$ python3 -q
>>> import numpy as np
>>> from numpy import linalg as LA
>>> np.set_printoptions(precision=1, suppress=True, linewidth=160, legacy="1.25")
>>> mat = np.array([[0, 6, 0, 2], [3, 0, 1, 0], [0, 2, 0, 2], [1, 0, 1, 0]])
>>> mat
array([[0, 6, 0, 2],
       [3, 0, 1, 0],
       [0, 2, 0, 2],
       [1, 0, 1, 0]])
>>> M2 = LA.inv(mat)
>>> M2
array([[ 0. ,  0.5,  0. , -0.5],
       [ 0.2,  0. , -0.2,  0. ],
       [ 0. , -0.5,  0. ,  1.5],
       [-0.2,  0. ,  0.7,  0. ]])
>>> (np.abs(M2) > 1e-9).astype(int)
array([[0, 1, 0, 1],
       [1, 0, 1, 0],
       [0, 1, 0, 1],
       [1, 0, 1, 0]])
>>> vec = np.array([2, 0, 3, 1])
>>> target = mat @ vec
>>> b, lr = np.zeros(4), 1 / LA.norm(mat, 2) ** 2
>>> for i in range(150):
...     b -= lr * mat.T @ (mat @ b - target)
...     if i % 50 == 0: print(i, round(LA.norm(mat @ b - target), 1))
... 
0 7.8
50 0.8
100 0.6
>>> b.round(1) + 0
array([2.3, 0. , 2.4, 1. ])
>>> np.allclose(mat, mat.T)
False
>>> np.allclose(mat @ mat.T, mat.T @ mat)
False
>>> np.sort(np.abs(LA.eigvals(mat)))
array([0.8, 0.8, 4.8, 4.8])
>>> mat.inv()
Traceback (most recent call last):
  File "<python-input-16>", line 1, in <module>
    mat.inv()
    ^^^^^^^
AttributeError: 'numpy.ndarray' object has no attribute 'inv'
>>> M2 = np.array([[-4], [3]])
>>> C = np.array([[5, 8, 3, 1, 1, 8]])
>>> rng = np.random.default_rng(489)
>>> W0 = M2 @ C + 0.3 * rng.normal(size=(2, 6))
>>> W0
array([[-20. , -31.7, -11.9,  -3.5,  -4.1, -31.7],
       [ 14.6,  23.9,   8.8,   2.6,   3.3,  23.8]])
>>> LA.cond(W0) > 100
True
>>> np.round(LA.norm(W0, 2) / LA.norm(W0), 1)
1.0
>>> np.argsort(-LA.norm(W0, axis=0).round(6), kind="stable")[:3]
array([5, 1, 0])
>>> LA.matrix_rank(W0, rtol=0.1)
1
